$ python -q
>>> import numpy as np
>>> from numpy import linalg as LA
>>> np.set_printoptions(suppress=True, linewidth=200)
>>> A = np.loadtxt("w.csv", delimiter=",")
>>> A
array([[-1.4, -1. , -4.4,  3.1, -2.7, -7.8],
       [ 7.4,  1.3,  3.9, -0.9,  4.5,  2.6],
       [ 6.4,  1.7,  2.3, -2.9, -5. , -4.2],
       [-0.9,  0.7,  5.3,  4.8, -6.8, -1.4],
       [ 6.7,  5.6, -2.2, -1.1,  0.3, -4.2],
       [ 0.1,  1.9, -0.9,  5.4, -6.9,  4.4],
       [ 0. , -3.1,  4.2,  2.7,  5.5, -5.9],
       [ 1.2, -1.3, -2.7,  7.2,  6. ,  1.3],
       [-0.6,  4.1, -4.3, -4.7, -6.4,  1.3],
       [ 0. , -4. ,  1.3,  7.1, -0.5, -5.5],
       [ 5.9,  5.7, -0.4, -0.3, -4.6, -3.3],
       [-7.8,  1.1, -2.7,  3. ,  4.5, -0.9],
       [ 0. ,  2.5,  7.4,  2.5, -2.1,  5.3],
       [ 3.4,  3.7, -2.1, -4. ,  5.5, -4.9],
       [ 8.5,  1.4,  0.9, -5. ,  0.8, -0.4],
       [ 1.1,  1.2, -8.8,  4.3,  0.2,  1.3],
       [-3.7, -1.3, -5.7, -3.6, -4.1,  4.7],
       [-2.3, -3.2, -2.4, -3.6, -5. , -6.4],
       [ 7.1,  4.7,  3.2,  2.8,  2.9,  0.9],
       [-3.5, -3.8, -2. , -0.7, -8.3, -0.7],
       [-0.7, -1.4, -6.3,  6.6,  3.6, -1.1],
       [ 3.8,  2.2, -1.1,  4.8,  7.4,  1.3],
       [ 1.6, -4.1, -6.4, -3.6, -5.1, -0.9],
       [ 8.1,  0.5,  2.3,  1.3, -3.7, -3.6],
       [ 3.4, -1.8,  5.3, -4.7,  1.4, -5.8],
       [ 2. , -4.8,  6.2,  5.9,  0.4, -0.7],
       [ 6.9, -3.8,  2.5, -3.7,  4. ,  1.8],
       [ 3.2,  1. , -3.1, -1. ,  8.5, -2.5],
       [ 7.8, -4.5, -1.4,  3.6, -1.9,  0.6],
       [-4.2,  4.2,  3.3,  7.2,  1.2,  0.4],
       [ 0.8, -6.1,  3.6, -3.8,  2. ,  5.5],
       [-9.1, -3.8,  1.1, -0.3, -0.1,  1.4]])
>>> x0 = np.array([-5, -2, 3, -2, -2, 5])
>>> rhs = A @ x0
>>> beta, lr = np.zeros(6), 1 / LA.norm(A, 2) ** 2
>>> for i in range(10):
...     beta -= lr * A.T @ (A @ beta - rhs)
...     if i % 2 == 0: print(i, round(LA.norm(A @ beta - rhs), 1))
... 
0 64.4
2 12.6
4 2.6
6 0.6
8 0.2
>>> np.round(LA.cond(A), 1)
np.float64(1.7)
>>> np.unravel_index(np.abs(A).argmax(), A.shape)
(np.int64(31), np.int64(0))
>>> round(LA.norm(A), 1)
np.float64(56.6)
>>> A.shape
(32, 6)
>>> A[32]
Traceback (most recent call last):
  File "<python-input-13>", line 1, in <module>
    A[32]
    ~^^^^
IndexError: index 32 is out of bounds for axis 0 with size 32
>>> np.count_nonzero(A)
np.int64(189)
>>> np.round(A.mean(axis=0), 1)
array([ 1.6, -0.1, -0.1,  0.9, -0.1, -0.9])
>>> out = np.c_[A[:, :3] @ np.array([[0, 3, 1], [-2, -1, 2], [1, 3, 2]]), np.array([-1, -2, -1, 0, -2, 2, 1, 3, -2, 3, 3, -2, 2, 2, 0, 2, 3, -1, -2, 3, -2, -2, -1, -2, 0, 1, 3, -1, 2, 2, 3, -1])]
>>> out.round(1)
array([[ -2.4, -16.4, -12.2,  -1. ],
       [  1.3,  32.6,  17.8,  -2. ],
       [ -1.1,  24.4,  14.4,  -1. ],
       [  3.9,  12.5,  11.1,   0. ],
       [-13.4,   7.9,  13.5,  -2. ],
       [ -4.7,  -4.3,   2.1,   2. ],
       [ 10.4,  15.7,   2.2,   1. ],
       [ -0.1,  -3.2,  -6.8,   3. ],
       [-12.5, -18.8,  -1. ,  -2. ],
       [  9.3,   7.9,  -5.4,   3. ],
       [-11.8,  10.8,  16.5,   3. ],
       [ -4.9, -32.6, -11. ,  -2. ],
       [  2.4,  19.7,  19.8,   2. ],
       [ -9.5,   0.2,   6.6,   2. ],
       [ -1.9,  26.8,  13.1,   0. ],
       [-11.2, -24.3, -14.1,   2. ],
       [ -3.1, -26.9, -17.7,   3. ],
       [  4. , -10.9, -13.5,  -1. ],
       [ -6.2,  26.2,  22.9,  -2. ],
       [  5.6, -12.7, -15.1,   3. ],
       [ -3.5, -19.6, -16.1,  -2. ],
       [ -5.5,   5.9,   6. ,  -2. ],
       [  1.8, -10.3, -19.4,  -1. ],
       [  1.3,  30.7,  13.7,  -2. ],
       [  8.9,  27.9,  10.4,   0. ],
       [ 15.8,  29.4,   4.8,   1. ],
       [ 10.1,  32. ,   4.3,   3. ],
       [ -5.1,  -0.7,  -1. ,  -1. ],
       [  7.6,  23.7,  -4. ,   2. ],
       [ -5.1,  -6.9,  10.8,   2. ],
       [ 15.8,  19.3,  -4.2,   3. ],
       [  8.7, -20.2, -14.5,  -1. ]])
>>> LA.matrix_rank(out)
np.int64(4)
>>> LA.matrix_rank(np.c_[A, out])
np.int64(7)
>>> np.round(LA.norm(out - A @ LA.lstsq(A, out)[0], axis=0), 1) + 0
array([ 0. ,  0. ,  0. , 10.2])
>>> np.round(LA.norm(LA.qr(A)[0].T @ out, axis=0) ** 2 / ((out ** 2).sum(axis=0) + 1e-12), 1)
array([1. , 1. , 1. , 0.2])
>>> Xs = (out - out.mean(axis=0)) / out.std(axis=0)
>>> np.round(Xs.std(axis=0), 1)
array([1., 1., 1., 1.])
>>> np.argwhere(np.abs(Xs) > 2)
array([], shape=(0, 2), dtype=int64)
>>> beta = LA.lstsq(np.delete(Xs, 3, axis=1), Xs[:, 3])[0]
>>> np.round(1 - np.var(Xs[:, 3] - np.delete(Xs, 3, axis=1) @ beta), 1)
np.float64(0.1)
>>> beta.round(1) + 0
array([ 0.3,  0. , -0.1])
>>> E = np.load("sample2.npy")
>>> E
array([[-5.,  2., -5., -7.,  0., -2.],
       [ 6., -1., -5., -6., -2.,  2.],
       [ 7., -4.,  7.,  0., -1., -3.],
       [-6., -4., -6., -1.,  2.,  1.],
       [ 0.,  0.,  0.,  0.,  0., -2.],
       [ 0.,  0.,  0.,  0., -2.,  2.]])
>>> t3 = np.stack([E, 5 * E, E[::-1]])
>>> t3.sum(axis=0)
array([[-30.,  12., -30., -42.,  -2., -10.],
       [ 36.,  -6., -30., -36., -12.,  10.],
       [ 36., -28.,  36.,  -1.,  -4., -17.],
       [-29., -28., -29.,  -6.,  11.,   3.],
       [  6.,  -1.,  -5.,  -6.,  -2., -10.],
       [ -5.,   2.,  -5.,  -7., -12.,  10.]])
>>> LA.matrix_rank(t3.reshape(3, -1))
np.int64(2)
>>> LA.matrix_rank(t3)
array([6, 6, 6])
>>> out = E / LA.norm(E, axis=1, keepdims=True)
>>> G = out @ out.T
>>> (np.abs(G) > 0.9).astype(int)
array([[1, 0, 0, 0, 0, 0],
       [0, 1, 0, 0, 0, 0],
       [0, 0, 1, 0, 0, 0],
       [0, 0, 0, 1, 0, 0],
       [0, 0, 0, 0, 1, 0],
       [0, 0, 0, 0, 0, 1]])
>>> np.argwhere(np.triu(np.abs(G) > 0.95, 1))
array([], shape=(0, 2), dtype=int64)
>>> round(float(np.degrees(np.arccos(np.clip(G[1, 4], -1, 1)))), 1)
101.2
>>> hat = A @ LA.solve(A.T @ A, A.T)
>>> np.round(LA.eigvalsh(hat), 1) + 0
array([0., 0., 0., 0., 0., 0., 0., 0., 0., 0., 0., 0., 0., 0., 0., 0., 0., 0., 0., 0., 0., 0., 0., 0., 0., 0., 1., 1., 1., 1., 1., 1.])
>>> LA.matrix_rank(np.eye(32) - hat)
np.int64(26)
>>> np.allclose(hat @ hat, hat)
True
>>> np.trace(hat)
np.float64(6.0)
>>> r0, v = E[2], E[5]
>>> r0 @ r0
np.float64(124.0)
>>> p = (r0 @ v) / (r0 @ r0) * r0
>>> np.round(LA.norm(r0 + v) ** 2 + LA.norm(r0 - v) ** 2, 1)
np.float64(264.0)
>>> LA.matrix_rank(np.outer(r0, v))
np.int64(1)
>>> np.round(v - p, 1)
array([ 0.2, -0.1,  0.2,  0. , -2. ,  1.9])
>>> m1 = np.load("mat.npy")
>>> m1
array([[-15.7, -14.3,  -6.6,  24.2,  18.7],
       [-11.9, -13.2,   4.4,   8.1, -11.7],
       [-11.6, -10.7,   4.7,   9.3,  -8.5],
       [-15.3, -12. ,  -6.2,  25.9,  18.7],
       [-11.4, -14.1,   4.9,   9.7, -11.7],
       [ 19.8,  -3.2, -17.4, -17.9,   6.7],
       [-15.8, -16.6,  -4.9,  21.8,  18.7],
       [-17.7, -14.7,  -5.5,  23.6,  19.1],
       [ 19.2,  -1.2, -14.6, -17.3,   8. ],
       [-12. , -12.4,   3.4,  10.7, -11.4],
       [-11.2, -11.1,   2.4,  11.9, -10.9],
       [-12. , -12.6,   2.8,   9.8, -10.4],
       [-11.5, -14.3,   4.1,   8.9, -10.2],
       [-19.2, -14.6,  -5.1,  23.7,  17.5],
       [-11.3, -11.3,   2.6,   9.9,  -9.4],
       [-12.8,  -9.8,   2.3,   9.7,  -9.2],
       [ 18.8,  -2.6, -16.5, -16.6,   5.3],
       [ 20.6,  -1.8, -15.2, -17.7,   5.7],
       [-11.4, -13. ,   4.6,   9.9,  -8.9],
       [ 20. ,  -1.4, -17.3, -17.7,   4.6],
       [-16.6, -13.4,  -5.7,  26.2,  17.9],
       [-16. , -12. ,  -6.2,  22.9,  17.3],
       [-12.5, -11.1,   4.9,   9.7,  -8.8],
       [ 18.8,  -3.5, -14.8, -16.5,   7.3],
       [-16.8, -12.5,  -5.3,  23.1,  19.6],
       [ 20. ,  -2.1, -16.6, -17.8,   7.7],
       [-16.8, -14. ,  -6.3,  24.9,  18.2]])
>>> q, evecs = LA.qr(m1[:, :3])[0], LA.qr(m1[:, 3:])[0]
>>> sv = LA.svd(q.T @ evecs, compute_uv=False)
>>> np.round(LA.norm(q @ q.T - evecs @ evecs.T, 2), 1)
np.float64(1.0)
>>> dist = LA.norm(m1[:, None] - m1[None], axis=-1)
>>> dist[15].round(6).argsort(kind="stable")[:4]
array([15, 14,  2, 22])
>>> (dist + 1e9 * np.eye(27)).round(6).argmin(axis=1)
array([26,  4, 22, 20, 12, 25,  7, 26, 25, 11,  9,  9,  4,  7, 11, 14, 19, 19, 12, 16, 26, 24,  2,  8,  7,  5,  0])
>>> dist[:5, :5].round(1)
array([[ 0. , 36.3, 33.5,  2.9, 35.8],
       [36.3,  0. ,  4.3, 37. ,  2. ],
       [33.5,  4.3,  0. , 33.9,  4.7],
       [ 2.9, 37. , 33.9,  0. , 36.5],
       [35.8,  2. ,  4.7, 36.5,  0. ]])
>>> dist.shape
(27, 27)
>>> np.flatnonzero(dist[15] < dist.mean() / 2)
array([ 1,  2,  4,  9, 10, 11, 12, 14, 15, 18, 22])
>>> LA.matrix_rank(dist ** 2)
np.int64(7)
